$ python -q
>>> import numpy as np
>>> from numpy import linalg as LA
>>> np.set_printoptions(precision=2, suppress=True, linewidth=100)
>>> M = np.array([[1, 0, 3, -2], [3, 0, 3, 2], [3, 1, 1, -1], [3, 1, 1, -1]])
>>> print(M)
[[ 1  0  3 -2]
 [ 3  0  3  2]
 [ 3  1  1 -1]
 [ 3  1  1 -1]]
>>> print(LA.matrix_power(M, 2))
[[  4   1   4  -3]
 [ 18   5  14 -11]
 [  6   0  12  -4]
 [  6   0  12  -4]]
>>> print(np.allclose(M @ M.T, M.T @ M))
False
>>> print((M - M.T) / 2)
[[ 0.  -1.5  0.  -2.5]
 [ 1.5  0.   1.   0.5]
 [ 0.  -1.   0.  -1. ]
 [ 2.5 -0.5  1.   0. ]]
>>> print(round(float(LA.det(M)), 2))
0.0
>>> M.inv()
Traceback (most recent call last):
  File "<python-input-9>", line 1, in <module>
    M.inv()
    ^^^^^
AttributeError: 'numpy.ndarray' object has no attribute 'inv'
>>> m1 = np.load("sample13.npy")
>>> print(m1)
[[1 0 2]
 [0 2 1]
 [0 0 2]]
>>> print(m1.sum(axis=1))
[3 3 2]
>>> print(LA.svd(m1, compute_uv=False))
[3.18 1.86 0.68]
>>> print(np.abs(m1).max())
2
>>> print(LA.matrix_rank(m1))
3
>>> print(LA.matrix_power(m1 - np.diag(np.diag(m1)), 3))
[[0 0 0]
 [0 0 0]
 [0 0 0]]
>>> print(LA.matrix_rank(m1 - m1[0, 0] * np.eye(3)))
2
>>> print(np.sort(LA.eigvals(m1)))
[1. 2. 2.]
>>> O, evecs = LA.qr(m1[:, :2])[0], LA.qr(m1[:, 2:])[0]
>>> s = LA.svd(O.T @ evecs, compute_uv=False)
>>> print((s > 0.9).sum())
0
>>> print(s)
[0.75]
>>> print(np.round(LA.norm(O @ O.T - evecs @ evecs.T, 2), 2))
1.0
>>> u, v = m1[1], m1[0]
>>> print(u @ u)
5
>>> p = (u @ v) / (u @ u) * u
>>> print(v - p)
[ 1.  -0.8  1.6]
>>> print(LA.matrix_rank(np.outer(u, v)))
1
>>> print(p)
[0.  0.8 0.4]
>>> print((v - p) @ u)
0.0
>>> E = np.loadtxt("arr.csv", delimiter=",")
>>> print(E)
[[-29.19 -15.82  -7.55]
 [-15.42  -9.12  -5.31]
 [-15.1   -8.97  -5.26]
 [-14.35  -8.6   -5.15]
 [-12.22  -7.56  -4.82]
 [ -2.06  -2.27  -2.74]
 [ -1.97  -2.2   -2.69]
 [ -0.45  -0.56  -0.75]
 [ -0.18  -0.22  -0.3 ]
 [  0.43   0.49   0.65]
 [  0.68   0.77   1.01]
 [  2.66   2.74   3.42]
 [ 23.87  19.05  19.91]
 [ 30.51  23.7   24.17]
 [ 77.26  54.91  50.89]
 [ 91.16  63.92  58.26]]
>>> x = np.array([3, 1, 0])
>>> rhs = E @ x
>>> beta, lr = np.zeros(3), 1 / LA.norm(E, 2) ** 2
>>> for i in range(300):
...     beta -= lr * E.T @ (E @ beta - rhs)
...     if i % 50 == 0: print(i, round(LA.norm(E @ beta - rhs), 2))
... 
0 21.59
50 16.59
100 12.75
150 9.8
200 7.53
250 5.79
>>> print(beta)
[2.71 1.25 0.18]
>>> print(round(LA.cond(E), 2))
302.7
>>> W0 = np.load("block14.npy")
>>> print(W0)
[[-0.7  1. ]
 [-1.   1.3]]
>>> u = np.array([5, -6])
>>> Y = W0 + np.outer(u, np.eye(2)[1])
>>> print(LA.matrix_rank(Y - W0))
1
>>> print(Y)
[[-0.7  6. ]
 [-1.  -4.7]]
>>> cov = Y.T @ Y
>>> print(LA.matrix_rank(cov))
2
>>> print(cov)
[[ 1.49  0.5 ]
 [ 0.5  58.09]]
>>> print(round(float(np.trace(cov)), 2), round((Y ** 2).sum(), 2))
59.58 59.58
>>> print(LA.svd(Y, compute_uv=False) ** 2)
[58.09  1.49]
>>> J = np.loadtxt("a.csv", delimiter=",")
>>> print(J)
[[-0.38 -0.72 -0.58]
 [ 0.51 -0.69  0.52]
 [-0.77 -0.1   0.63]]
>>> Y = np.array([[2, 0, 1], [2, 2, 0]])
>>> cent = np.kron(Y, J)
>>> print(cent.shape)
(6, 9)
>>> print(LA.matrix_rank(cent))
6
>>> K = np.loadtxt("run18.csv", delimiter=",")
>>> print(K)
[[-7.9 -3.   6.   9. ]
 [ 5.  -3.9  6.   0. ]
 [ 5.   5.   2.1  2. ]
 [-8.  -3.   6.   9.1]]
>>> print(LA.eigvals(K))
[ 8.98  0.1  -2.92 -6.76]
>>> U, s, Vh = LA.svd(K)
>>> print(s)
[19.6   9.34  6.6   0.01]
>>> Y = U[:, :3] @ np.diag(s[:3]) @ Vh[:3]
>>> print(round(float(LA.norm(K - Y, 2)), 2), round(s[3], 2))
0.01 0.01
>>> print(Y.round(2) + 0)
[[-7.9  -3.    5.99  9.01]
 [ 5.   -3.9   6.    0.  ]
 [ 5.    5.    2.1   2.  ]
 [-8.   -3.    6.01  9.09]]
>>> data = np.loadtxt("layer12.csv", delimiter=",")
>>> print(data)
[[  0.3   0.1   1.1]
 [ -0.7  -0.6  -0.7]
 [  0.4   0.8   0.8]
 [  0.5   0.   -0.9]
 [  0.8   1.2  -0.4]
 [  7.  -10.   -9. ]
 [  0.    0.1   1. ]
 [  0.8  -1.2  -1.3]
 [ -2.2  -0.2  -0.6]
 [  0.4   0.2   1.7]
 [  0.2   1.3  -1.6]
 [  1.3  -1.8   0.5]
 [  0.2  -0.1   0.3]
 [ -0.8  -0.7   0.1]
 [  0.8   1.3  -0.2]
 [ -1.   -0.3   0.2]
 [  0.1  -1.6  -1.6]
 [  0.3   0.3  -0.5]
 [  0.    1.2  -0.1]
 [  0.    0.4  -0.3]
 [  0.    0.3  -1.3]
 [ -2.3   1.3  -1.4]
 [  0.1  -0.6   0.6]
 [  1.4  -1.6   0.7]
 [  0.9   0.8  -1.2]
 [ -0.9  -0.5   1.2]
 [ -0.3   2.6   0.1]]
>>> Xs = data - data.mean(axis=0)
>>> evecs = LA.svd(Xs)[2][:1]
>>> Y = Xs - Xs @ evecs.T @ evecs
>>> print(round(LA.norm(Y) / LA.norm(Xs), 2))
0.4
>>> print(Y.std(axis=0))
[0.76 0.68 0.84]
>>> print(LA.norm(Y, axis=1).round(6).argmax())
21
>>> Xs = data - data.mean(axis=0)
>>> U, s, Vh = LA.svd(Xs, full_matrices=False)
>>> print(LA.matrix_rank(Xs))
3
>>> print(np.abs(Vh[0]).argmax())
1
>>> print(np.abs(U[:, 0]).argmax())
5
>>> def softmax(z):
...     e = np.exp(z - z.max(axis=-1, keepdims=True))
...     return e / e.sum(axis=-1, keepdims=True)
... 
>>> print(softmax(data[26] + -1))
[0.05 0.88 0.07]
>>> print(np.round(softmax(10 * data[26]), 2) + 0)
[0. 1. 0.]
>>> att = data @ data.T / np.sqrt(3)
>>> print(softmax(att)[26] @ data)
[-0.25  1.73 -0.2 ]
>>> print(softmax(att).round(6).argmax(axis=1))
[ 9  5 26  5 26  5  9  5 21  9 10  5 23  8 26  8  5  5 26 26  5 21 23  5  5 25 26]
>>> cent = np.array([[3, -2, -2], [3, 3, 1], [1, -1, -1]])
>>> feats = np.repeat(cent, 13 // 3, axis=0)
>>> rng = np.random.default_rng(41)
>>> feats = feats + 0.05 * rng.normal(size=feats.shape)
>>> print(feats)
[[ 2.94 -1.99 -2.  ]
 [ 3.03 -2.07 -1.94]
 [ 3.   -2.06 -2.07]
 [ 2.93 -2.04 -1.94]
 [ 3.04  2.97  0.97]
 [ 3.1   3.05  0.96]
 [ 2.99  2.98  1.01]
 [ 3.04  2.99  1.02]
 [ 1.03 -0.96 -1.03]
 [ 0.99 -0.9  -1.01]
 [ 1.   -0.98 -1.03]
 [ 0.98 -0.92 -0.94]]
>>> u, v = feats[7], feats[10]
>>> print(np.round(u @ u, 2))
19.22
>>> p = (u @ v) / (u @ u) * u
>>> print(LA.matrix_rank(np.outer(u, v)))
1
>>> print(v - p)
[ 1.15 -0.84 -0.98]
>>> print(round(LA.norm(u + v) ** 2 + LA.norm(u - v) ** 2, 2))
44.48
>>> print(LA.cond(feats) > 100)
False
>>> print(round(LA.norm(feats, 2) / LA.norm(feats), 2))
0.72
>>> print(LA.matrix_rank(feats, rtol=0.1))
2
>>> print([round(float(x), 2) for x in LA.svd(feats, compute_uv=False)[:3]])
[8.99, 8.68, 0.3]
>>> print(np.abs(LA.svd(feats)[2][-1]))
[0.23 0.51 0.83]
>>> cov = np.cov(feats, rowvar=False)
>>> print(np.corrcoef(feats.T))
[[1.   0.34 0.22]
 [0.34 1.   0.99]
 [0.22 0.99 1.  ]]
>>> print(round(np.corrcoef(feats[:, 0], feats[:, 1])[0, 1], 2))
0.34
>>> print(cov)
[[0.98 0.75 0.28]
 [0.75 5.09 2.9 ]
 [0.28 2.9  1.68]]
>>> print(LA.norm(feats, axis=1))
[4.07 4.15 4.19 4.06 4.37 4.45 4.34 4.38 1.74 1.68 1.74 1.64]
>>> print(np.round(LA.norm(feats, "nuc"), 2))
17.98
>>> print(round(LA.norm(feats[0] - feats[10]), 2))
2.39
>>> print(round(float(LA.norm(feats) ** 2 / LA.norm(feats, 2) ** 2), 2))
1.93
>>> print(round(float(LA.norm(feats[0], 1)), 2), round(LA.norm(feats[0], np.inf), 2))
6.93 2.94
>>> print(round(float(LA.norm(feats, 2)), 2))
8.99
